% python3 -q
>>> import numpy as np
>>> np.set_printoptions(precision=4, suppress=True, linewidth=120, legacy="1.25")
>>> W0 = np.load("block18.npy")
>>> W0
array([[  8,   8,   5,  -8,  -6],
       [ -6,   0,   3,   4,  -7],
       [  2,   1,   7,  -9,   4],
       [  1,  -6,  -5,  -4,   8],
       [ 20,   8,  -1, -16,   8]])
>>> # looks like rank 4
>>> U, s, VT = np.linalg.svd(W0)
>>> vecs = VT[:(s > 1e-8).sum()]
>>> rng = np.random.default_rng(556)
>>> x0 = W0[0] + -3 * W0[3] + rng.integers(2) * np.eye(5)[4]
>>> x0
array([  5.,  26.,  20.,   4., -30.])
>>> np.round(np.linalg.norm(x0 - vecs.T @ vecs @ x0), 4)
0.0
>>> rank = np.linalg.matrix_rank(W0)
>>> rank
4
>>> null = np.linalg.svd(W0)[2][rank:].T
>>> np.allclose(W0 @ null, 0)
True
>>> np.round(W0 @ null, 4) + 0
array([[0.],
       [0.],
       [0.],
       [0.],
       [0.]])
>>> null[:, 0] / null[np.abs(null[:, 0]).round(6).argmax(), 0]
array([-0.9025,  1.    , -0.6255, -0.4708,  0.2365])
>>> np.linalg.matrix_rank(W0.T @ W0), np.linalg.matrix_rank(W0 @ W0.T)
(4, 4)
>>> [int(np.linalg.matrix_rank(np.delete(W0, i, axis=0))) for i in range(5)]
[4, 4, 3, 3, 4]
>>> m1 = np.array([[-2, -3, 2], [2, -2, -3], [-3, 2, -2]])
>>> np.kron(np.eye(2, dtype=int), m1)
array([[-2, -3,  2,  0,  0,  0],
       [ 2, -2, -3,  0,  0,  0],
       [-3,  2, -2,  0,  0,  0],
       [ 0,  0,  0, -2, -3,  2],
       [ 0,  0,  0,  2, -2, -3],
       [ 0,  0,  0, -3,  2, -2]])
>>> np.round(np.linalg.det(2 * m1), 4), np.round(np.linalg.det(m1), 4)
(-504.0, -63.0)
>>> np.linalg.eigvals(m1)
array([-1.5+4.3301j, -1.5-4.3301j, -3. +0.j    ])
>>> round(float(np.linalg.det(m1[::-1])), 4)
63.0
>>> np.einsum("ij,ji->", m1, m1)
-24
>>> labels = rng.permutation(3)
>>> labels
array([2, 0, 1])
>>> other = m1[labels][:, labels]
>>> other
array([[-2, -3,  2],
       [ 2, -2, -3],
       [-3,  2, -2]])
>>> np.diag(other)
array([-2, -2, -2])
>>> round(float(np.linalg.det(other)), 4), round(np.linalg.det(m1[labels]), 4)
(-63.0, -63.0)
>>> theta = np.radians(60)
>>> r_ = np.eye(3)
>>> r_[1, 1] = r_[0, 0] = np.cos(theta)
>>> r_[1, 0], r_[0, 1] = -np.sin(theta), np.sin(theta)
>>> r_
array([[ 0.5  ,  0.866,  0.   ],
       [-0.866,  0.5  ,  0.   ],
       [ 0.   ,  0.   ,  1.   ]])
>>> other = m1 @ r_.T
>>> np.allclose(np.linalg.norm(m1, axis=1), np.linalg.norm(other, axis=1))
True
>>> np.allclose(m1 @ m1.T, other @ other.T)
True
>>> np.linalg.svd(m1, compute_uv=False), np.linalg.svd(other, compute_uv=False)
(array([4.5826, 4.5826, 3.    ]), array([4.5826, 4.5826, 3.    ]))
>>> round(np.linalg.det(r_), 4), np.trace(r_)
(1.0, 2.0)
>>> A = np.load("dump.npy")
>>> A
array([[0, 0, 0],
       [1, 0, 0],
       [0, 3, 0]])
>>> # triangular: eigenvalues sit on the diagonal
>>> np.linalg.norm(A, axis=0)
array([1., 3., 0.])
>>> x0 = np.array([1, -2, 1])
>>> np.einsum("ij,j->i", A, x0)
array([ 0,  1, -6])
>>> (A * x0).sum(axis=1)
array([ 0,  1, -6])
>>> np.linalg.norm(A @ x0) <= np.linalg.norm(A, 2) * np.linalg.norm(x0) + 1e-9
True
>>> A @ np.ones(3)
array([0., 1., 3.])
>>> A @ np.eye(3)[0]
array([0., 1., 0.])
>>> other = W0 / np.sqrt((W0 ** 2).mean(axis=1, keepdims=True))
>>> np.linalg.norm(other, axis=1)
array([2.2361, 2.2361, 2.2361, 2.2361, 2.2361])
>>> np.linalg.matrix_rank(other) == np.linalg.matrix_rank(W0)
True
>>> U, s, VT = np.linalg.svd(A, full_matrices=False)
>>> np.allclose(U * s @ VT, A)
True
>>> s / s[0]
array([1.    , 0.3333, 0.    ])
>>> np.round(np.sqrt((s ** 2).sum()), 4), np.round(np.linalg.norm(A), 4)
(3.1623, 3.1623)
>>> np.abs(U[:, 0]).round(6).argmax()
2
>>> np.cumsum(s ** 2) / np.sum(s ** 2)
array([0.9, 1. , 1. ])
>>> VT @ VT.T
array([[1., 0., 0.],
       [0., 1., 0.],
       [0., 0., 1.]])
>>> U, s, VT = np.linalg.svd(A)
>>> np.argmax(s[:-1] / (s[1:] + 1e-6)) + 1
2
>>> s
array([3., 1., 0.])
>>> other = U[:, :2] @ np.diag(s[:2]) @ VT[:2]
>>> np.linalg.matrix_rank(A, rtol=0.05)
2
>>> other
array([[0., 0., 0.],
       [1., 0., 0.],
       [0., 3., 0.]])
>>> np.abs(A - other).max()
0.0
>>> other = np.array([[-2, -2], [1, -2]])
>>> C = np.array([[3, 0], [-1, 0]])
>>> feats = np.block([[other, np.zeros((2, 2))], [np.zeros((2, 2)), C]])
>>> feats
array([[-2., -2.,  0.,  0.],
       [ 1., -2.,  0.,  0.],
       [ 0.,  0.,  3.,  0.],
       [ 0.,  0., -1.,  0.]])
>>> # 2 groups of indices that never mix
>>> blk = np.stack([feats, 2 * feats, feats[::-1]])
>>> blk.sum(axis=0)
array([[-6., -6., -1.,  0.],
       [ 3., -6.,  3.,  0.],
       [ 1., -2.,  9.,  0.],
       [-2., -2., -3.,  0.]])
>>> np.linalg.norm(blk, axis=(1, 2))
array([4.7958, 9.5917, 4.7958])
>>> U, s, VT = np.linalg.svd(feats, full_matrices=False)
>>> np.round(U.T @ U, 4) + 0
array([[1., 0., 0., 0.],
       [0., 1., 0., 0.],
       [0., 0., 1., 0.],
       [0., 0., 0., 1.]])
>>> (s > 1e-8).sum()
3
>>> s
array([3.1623, 3.    , 2.    , 0.    ])
>>> np.round(np.sqrt((s ** 2).sum()), 4), round(np.linalg.norm(feats), 4)
(4.7958, 4.7958)
>>> U, s, VT = np.linalg.svd(feats)
>>> s
array([3.1623, 3.    , 2.    , 0.    ])
>>> other = U[:, :3] @ np.diag(s[:3]) @ VT[:3]
>>> round(np.linalg.norm(feats - other) / np.linalg.norm(feats), 4)
0.0
>>> np.linalg.matrix_rank(feats, rtol=0.05)
3
>>> rank = np.linalg.matrix_rank(feats)
>>> rank
3
>>> null = np.linalg.svd(feats)[2][rank:].T
>>> np.linalg.matrix_rank(feats.T @ feats), np.linalg.matrix_rank(feats @ feats.T)
(3, 3)
>>> [int(np.linalg.matrix_rank(feats[:, :j + 1])) for j in range(4)]
[1, 2, 3, 3]
>>> [int(np.linalg.matrix_rank(np.delete(feats, i, axis=0))) for i in range(4)]
[2, 2, 3, 3]
>>> np.allclose(feats @ null, 0)
True
>>> null.shape
(4, 1)
>>> [int(np.linalg.matrix_rank(feats[:i])) for i in range(1, len(feats) + 1)]
[1, 2, 3, 3]
>>> null @ null.T
array([[0., 0., 0., 0.],
       [0., 0., 0., 0.],
       [0., 0., 0., 0.],
       [0., 0., 0., 1.]])
>>> arr = (rng.random((4, 4)) < 0.3) + np.eye(4)
>>> arr /= arr.sum(axis=1, keepdims=True)
>>> arr
array([[0.6667, 0.3333, 0.    , 0.    ],
       [0.3333, 0.6667, 0.    , 0.    ],
       [0.    , 0.    , 1.    , 0.    ],
       [0.25  , 0.    , 0.25  , 0.5   ]])
>>> x0 = np.array([1, 2, 1, 0])
>>> h = np.maximum(arr @ x0, 0)
>>> np.maximum(arr @ (3 * x0), 0)
array([4. , 5. , 3. , 1.5])
>>> np.flatnonzero(h > 1e-9)
array([0, 1, 2, 3])
>>> np.maximum(arr @ x0, 0) - np.maximum(-arr @ x0, 0)
array([1.3333, 1.6667, 1.    , 0.5   ])
>>> arr.T @ h
array([1.5694, 1.5556, 1.125 , 0.25  ])
>>> np.tanh(arr @ x0)
array([0.8701, 0.9311, 0.7616, 0.4621])
>>> r0 = np.array([0, 2, 5, 2])
>>> other = arr + np.outer(r0, np.eye(4)[2])
>>> other
array([[0.6667, 0.3333, 0.    , 0.    ],
       [0.3333, 0.6667, 2.    , 0.    ],
       [0.    , 0.    , 6.    , 0.    ],
       [0.25  , 0.    , 2.25  , 0.5   ]])
>>> np.linalg.matrix_rank(other - arr)
1
>>> data = np.loadtxt("data.csv", delimiter=",")
>>> data
array([[ 1.5   , -0.5   , -0.3   , -1.    , -0.1   ],
       [ 0.5   , -0.4   , -0.4   ,  1.6   ,  1.3   ],
       [-1.    , -1.9   , -0.2   , -1.8   , -0.3   ],
       [-0.6634, -0.5176, -1.3472, -0.0535, -0.2061],
       [-0.7   , -0.5   , -1.3   , -0.1   , -0.2   ]])
>>> np.linalg.matrix_rank(data, rtol=0.1)
4
>>> round(np.linalg.norm(data, 2) / np.linalg.norm(data), 4)
0.7195
>>> round(np.log10(np.linalg.cond(data)))
2
>>> np.argsort(-np.linalg.norm(data, axis=0).round(6), kind="stable")[:3]
array([3, 1, 0])
>>> O, vecs = np.linalg.qr(data[:, :2])[0], np.linalg.qr(data[:, 2:])[0]
>>> s = np.linalg.svd(O.T @ vecs, compute_uv=False)
>>> (s > 0.9).sum()
1
>>> np.degrees(np.arccos(s.clip(0, 1)))
array([ 1.4943, 59.868 ])
>>> r0 = np.array([1, 0])
>>> np.array([np.convolve(row, r0, "same") for row in data])
array([[ 1.5   , -0.5   , -0.3   , -1.    , -0.1   ],
       [ 0.5   , -0.4   , -0.4   ,  1.6   ,  1.3   ],
       [-1.    , -1.9   , -0.2   , -1.8   , -0.3   ],
       [-0.6634, -0.5176, -1.3472, -0.0535, -0.2061],
       [-0.7   , -0.5   , -1.3   , -0.1   , -0.2   ]])
>>> np.cross(data[2, :3], data[4, :3])
array([ 2.37, -1.16, -0.83])
>>> np.correlate(data[2], data[4], "full")
array([0.2 , 0.48, 1.53, 3.35, 2.15, 3.8 , 1.43, 1.41, 0.21])
>>> np.polyval(r0, data[2])
array([-1. , -1.9, -0.2, -1.8, -0.3])
>>> np.convolve(data[2], r0)
array([-1. , -1.9, -0.2, -1.8, -0.3,  0. ])
>>> np.poly(data)
array([ 1.    , -0.6465, -3.9383, -5.0498, 15.9772, -0.4171])
>>> round(float(np.linalg.det(data.T)), 4)
0.4171
>>> np.round(np.linalg.eigvals(data).sum().real, 4)
0.6465
>>> round(np.einsum("ij,ji->", data, data), 4)
8.2945
>>> round(np.einsum("ii->", data), 4)
0.6465
>>> K = np.array([[12, 0, -4, 4], [0, 8, 0, -2], [-4, 0, 2, -3], [4, -2, -3, 6]])
>>> rank = np.linalg.matrix_rank(K)
>>> rank
3
>>> null = np.linalg.svd(K)[2][rank:].T
>>> null[:, 0] / null[np.abs(null[:, 0]).round(6).argmax(), 0]
array([0.2, 0.1, 1. , 0.4])
>>> null @ null.T
array([[0.0331, 0.0165, 0.1653, 0.0661],
       [0.0165, 0.0083, 0.0826, 0.0331],
       [0.1653, 0.0826, 0.8264, 0.3306],
       [0.0661, 0.0331, 0.3306, 0.1322]])
>>> np.round(K @ null, 4) + 0
array([[0.],
       [0.],
       [0.],
       [0.]])
>>> [int(np.linalg.matrix_rank(K[:i])) for i in range(1, len(K) + 1)]
[1, 2, 3, 3]
>>> def softmax(z):
...     e = np.exp(z - z.max(axis=-1, keepdims=True))
...     return e / e.sum(axis=-1, keepdims=True)
... 
>>> softmax(K[3])
array([0.1192, 0.0003, 0.0001, 0.8804])
>>> softmax(K).sum(axis=1)
array([1., 1., 1., 1.])
>>> softmax(K[3] + 2)
array([0.1192, 0.0003, 0.0001, 0.8804])
>>> np.round(softmax(10 * K[3]), 4) + 0
array([0., 0., 0., 1.])
>>> scores = K @ K.T / np.sqrt(4)
>>> softmax(scores).round(6).argmax(axis=1)
array([0, 1, 2, 0])
>>> softmax(scores)[3] @ K
array([11.9994, -0.0001, -3.9999,  4.0001])
>>> np.round(softmax(scores + np.triu(np.full(scores.shape, -np.inf), 1)), 4) + 0
array([[1.    , 0.    , 0.    , 0.    ],
       [0.    , 1.    , 0.    , 0.    ],
       [0.    , 0.    , 1.    , 0.    ],
       [0.9999, 0.    , 0.    , 0.0001]])
>>> np.round(np.trace(np.linalg.pinv(K) @ K), 4)
3.0
>>> mat = np.array([[0, 1, 2], [3, 1, 2]]) * (rng.random((2, 3)) < 0.3)
>>> mat
array([[0, 0, 0],
       [0, 1, 0]])
>>> # column 1 dominates
>>> np.round(np.linalg.norm(mat, 2) / np.linalg.norm(mat), 4)
1.0
>>> np.linalg.matrix_rank(mat, rtol=0.1)
1
>>> [round(float(x), 4) for x in np.linalg.svd(mat, compute_uv=False)[:3]]
[1.0, 0.0]
>>> U, s, VT = np.linalg.svd(mat)
>>> vecs = VT[:(s > 1e-8).sum()]
>>> x0 = mat[0] + 2 * mat[1] + rng.integers(2) * np.eye(3)[0]
>>> x0
array([0., 2., 0.])
>>> round(float(np.linalg.norm(x0 - vecs.T @ vecs @ x0)), 4)
0.0
>>> np.diag(vecs.T @ vecs)
array([0., 1., 0.])
>>> np.linalg.matrix_rank(np.vstack([mat, x0]))
1
>>> mat @ np.linalg.pinv(mat) @ mat
array([[0., 0., 0.],
       [0., 1., 0.]])
>>> np.allclose(mat[:-1].T @ np.linalg.lstsq(mat[:-1].T, mat[-1])[0], mat[-1])
False
>>> round(float(np.trace(np.linalg.pinv(mat) @ mat)), 4)
1.0
